% ipython --no-banner

In [1]: import numpy as np

In [2]: import numpy.linalg as la

In [3]: np.set_printoptions(precision=2, suppress=True, linewidth=140, legacy="1.25")

In [4]: rnd = lambda a: np.round(a, 2) + 0

In [5]: F = np.abs(np.array([[3, 1, 1], [3, 1, 0], [2, 2, 3]])) + np.eye(3)

In [6]: F = F / F.sum(axis=1, keepdims=True)

In [7]: rnd(F)
Out[7]: 
array([[0.67, 0.17, 0.17],
       [0.6 , 0.4 , 0.  ],
       [0.25, 0.25, 0.5 ]])

In [8]: # rows sum to 1

In [9]: U, s, VT = la.svd(F, full_matrices=False)

In [10]: rnd(np.cumsum(s ** 2) / np.sum(s ** 2))
Out[10]: array([0.83, 0.97, 1.  ])

In [11]: rnd(U.T @ U)
Out[11]: 
array([[1., 0., 0.],
       [0., 1., 0.],
       [0., 0., 1.]])

In [12]: rnd(np.abs(VT[0]))
Out[12]: array([0.85, 0.44, 0.3 ])

In [13]: rnd(VT @ VT.T)
Out[13]: 
array([[1., 0., 0.],
       [0., 1., 0.],
       [0., 0., 1.]])

In [14]: rnd(np.sqrt((s ** 2).sum())), rnd(la.norm(F))
Out[14]: (1.18, 1.18)

In [15]: (s > 1e-8).sum()
Out[15]: 3

In [16]: rnd(U.T @ F @ VT.T)
Out[16]: 
array([[1.08, 0.  , 0.  ],
       [0.  , 0.44, 0.  ],
       [0.  , 0.  , 0.19]])

In [17]: M = np.loadtxt("x.csv", delimiter=",")

In [18]: M
Out[18]: 
array([[ 0.,  0., -2.,  6.,  0., -2.],
       [ 0., -1., -9.,  0.,  0.,  0.],
       [ 0.,  0.,  0.,  0.,  8.,  0.],
       [ 0.,  0.,  0.,  0., -7.,  3.],
       [ 0.,  0.,  0.,  0.,  0.,  0.]])

In [19]: # null space of dimension 2

In [20]: U, s, VT = la.svd(M)

In [21]: np.argmax(s[:-1] / (s[1:] + 1e-6)) + 1
Out[21]: 4

In [22]: rnd(s)
Out[22]: array([10.83,  9.44,  6.1 ,  2.09,  0.  ])

In [23]: B = U[:, :4] @ np.diag(s[:4]) @ VT[:4]

In [24]: la.matrix_rank(B)
Out[24]: 4

In [25]: la.matrix_rank(M, rtol=0.05)
Out[25]: 4

In [26]: rnd(B)
Out[26]: 
array([[ 0.,  0., -2.,  6.,  0., -2.],
       [ 0., -1., -9.,  0.,  0.,  0.],
       [ 0.,  0.,  0.,  0.,  8.,  0.],
       [ 0.,  0.,  0.,  0., -7.,  3.],
       [ 0.,  0.,  0.,  0.,  0.,  0.]])

In [27]: rnd(la.norm(M))
Out[27]: 15.75

In [28]: np.unravel_index(np.abs(M).argmax(), M.shape)
Out[28]: (1, 2)

In [29]: rnd(la.svd(M, compute_uv=False))
Out[29]: array([10.83,  9.44,  6.1 ,  2.09,  0.  ])

In [30]: M.shape
Out[30]: (5, 6)

In [31]: M.sum(axis=1)
Out[31]: array([  2., -10.,   8.,  -4.,   0.])

In [32]: np.abs(M).max()
Out[32]: 9.0

In [33]: M.mean(axis=0)
Out[33]: array([ 0. , -0.2, -2.2,  1.2,  0.2,  0.2])

In [34]: rank = la.matrix_rank(M)

In [35]: rank
Out[35]: 4

In [36]: null = la.svd(M)[2][rank:].T

In [37]: [int(la.matrix_rank(M[:, :j + 1])) for j in range(6)]
Out[37]: [0, 1, 2, 2, 3, 4]

In [38]: [int(la.matrix_rank(M[:i])) for i in range(1, len(M) + 1)]
Out[38]: [1, 2, 3, 4, 4]

In [39]: rnd(M @ null)
Out[39]: 
array([[0., 0.],
       [0., 0.],
       [0., 0.],
       [0., 0.],
       [0., 0.]])

In [40]: [int(la.matrix_rank(np.delete(M, i, axis=0))) for i in range(5)]
Out[40]: [3, 3, 3, 3, 4]

In [41]: np.allclose(M @ null, 0)
Out[41]: True

In [42]: rnd(null @ null.T)
Out[42]: 
array([[ 1.  ,  0.  ,  0.  ,  0.  ,  0.  ,  0.  ],
       [ 0.  ,  0.99, -0.11, -0.04,  0.  ,  0.  ],
       [ 0.  , -0.11,  0.01,  0.  ,  0.  ,  0.  ],
       [ 0.  , -0.04,  0.  ,  0.  ,  0.  ,  0.  ],
       [ 0.  ,  0.  ,  0.  ,  0.  ,  0.  ,  0.  ],
       [ 0.  ,  0.  ,  0.  ,  0.  ,  0.  ,  0.  ]])

In [43]: vec = np.array([5, 3, 3, 4, 2, 4])

In [44]: h = np.maximum(M @ vec, 0)

In [45]: h
Out[45]: array([10.,  0., 16.,  0.,  0.])

In [46]: np.maximum(M @ vec, 0) - np.maximum(-M @ vec, 0)
Out[46]: array([ 10., -30.,  16.,  -2.,   0.])

In [47]: np.flatnonzero(h > 1e-9)
Out[47]: array([0, 2])

In [48]: M * (h > 1e-9)[:, None]
Out[48]: 
array([[ 0.,  0., -2.,  6.,  0., -2.],
       [ 0., -0., -0.,  0.,  0.,  0.],
       [ 0.,  0.,  0.,  0.,  8.,  0.],
       [ 0.,  0.,  0.,  0., -0.,  0.],
       [ 0.,  0.,  0.,  0.,  0.,  0.]])
